$ python -q
>>> import numpy as np
>>> import numpy.linalg as la
>>> np.set_printoptions(suppress=True, linewidth=100)
>>> def rnd(a):
...     return np.round(a, 1) + 0
... 
>>> arr = np.load("block12.npy")
>>> arr
array([[-30.2,  -1.4,  10.7],
       [ 19.9,  20.3,   3. ],
       [ 18.5,  19.3,   2.8],
       [-30.2,  -1.8,  11.1],
       [ 19.8,  22.2,   2.3],
       [  7.3,  31.5,  28.7],
       [-30.8,  -2.3,   8.7],
       [-29.7,   0.4,   7.7],
       [ 19.3,  18.8,   2.9],
       [  5.8,  29.1,  24.9],
       [ 19.6,  19.4,   1.1],
       [ 20.2,  19.4,   1.4],
       [  4.4,  28.8,  26.6],
       [-31.5,  -3.7,  10.2],
       [  5.7,  29.2,  26.2],
       [ 18.8,  19.8,   1.2],
       [  7.2,  29.2,  26. ],
       [ 19.9,  20.6,   2.8],
       [  6.8,  30.6,  25.9],
       [ 18.2,  19. ,   3.5],
       [  5.9,  30.5,  26.3],
       [-29.4,  -1.7,   8.6],
       [-29.1,   0.3,  10.3],
       [  5.8,  29. ,  25.6],
       [-32. ,  -2.3,   9.8],
       [  6.7,  28.8,  25.1],
       [ 19.8,  19.4,   1.8],
       [-28.8,  -3.2,  10.6]])
>>> rnd(arr[22] @ arr[0])
np.float64(988.6)
>>> la.norm(arr, axis=1).argmax()
np.int64(5)
>>> rnd(la.norm(arr, 2))
np.float64(141.5)
>>> W0 = np.load("m.npy")
>>> W0
array([[ 3, -5,  3, -5],
       [-4, -6, -4, -6],
       [ 3, -5,  3, -5],
       [-4, -6, -4, -6]])
>>> # null space of dimension 2
>>> U, sv, vt = la.svd(W0, full_matrices=False)
>>> rnd(sv / sv[0])
array([1. , 0.6, 0. , 0. ])
>>> rnd(np.cumsum(sv ** 2) / np.sum(sv ** 2))
array([0.7, 1. , 1. , 1. ])
>>> U.shape, sv.shape, vt.shape
((4, 4), (4,), (4, 4))
>>> rnd(np.sqrt((sv ** 2).sum())), rnd(la.norm(W0))
(np.float64(18.5), np.float64(18.5))
>>> (sv > 1e-8).sum()
np.int64(2)
>>> rnd(vt @ vt.T)
array([[1., 0., 0., 0.],
       [0., 1., 0., 0.],
       [0., 0., 1., 0.],
       [0., 0., 0., 1.]])
>>> U, sv, vt = la.svd(W0)
>>> np.argmax(sv[:-1] / (sv[1:] + 1e-6)) + 1
np.int64(2)
>>> rnd(sv)
array([15.9,  9.6,  0. ,  0. ])
>>> B = U[:, :2] @ np.diag(sv[:2]) @ vt[:2]
>>> rnd(la.norm(W0 - B, 2)), rnd(sv[2])
(np.float64(0.0), np.float64(0.0))
>>> rnd(B)
array([[ 3., -5.,  3., -5.],
       [-4., -6., -4., -6.],
       [ 3., -5.,  3., -5.],
       [-4., -6., -4., -6.]])
>>> la.matrix_rank(W0, rtol=0.05)
np.int64(2)
>>> O, _ = la.qr(np.array([[0.2, 0.5, 0.3, 0.3],
...     [-0.8, 1.1, 0.0, -1.5],
...     [1.8, -0.9, -0.5, -0.1],
...     [0.2, 0.3, -0.7, 0.8]]))
>>> F = -1 * O
>>> rnd(F)
array([[ 0.1,  0.6, -0.6, -0.4],
       [-0.4,  0.6,  0.1,  0.7],
       [ 0.9,  0.2,  0. ,  0.4],
       [ 0.1,  0.4,  0.8, -0.5]])
>>> # keeps lengths
>>> x = np.array([-1, -3, 1, -3])
>>> y = F @ x
>>> beta, lr = np.zeros(4), 1 / la.norm(F, 2) ** 2
>>> for i in range(5):
...     beta -= lr * F.T @ (F @ beta - y)
...     if i % 1 == 0: print(i, round(la.norm(F @ beta - y), 1))
... 
0 0.0
1 0.0
2 0.0
3 0.0
4 0.0
>>> rnd(beta)
array([-1., -3.,  1., -3.])
>>> labels = arr[:, 1] > np.median(arr[:, 1])
>>> r0 = arr[labels].mean(axis=0) - arr[~labels].mean(axis=0)
>>> ((arr - arr.mean(axis=0)) @ r0 > 0).astype(int)
array([0, 1, 1, 0, 1, 1, 0, 0, 1, 1, 1, 1, 1, 0, 1, 1, 1, 1, 1, 1, 1, 0, 0, 1, 0, 1, 1, 0])
>>> rnd(r0)
array([20.7, 20.3, 12.1])
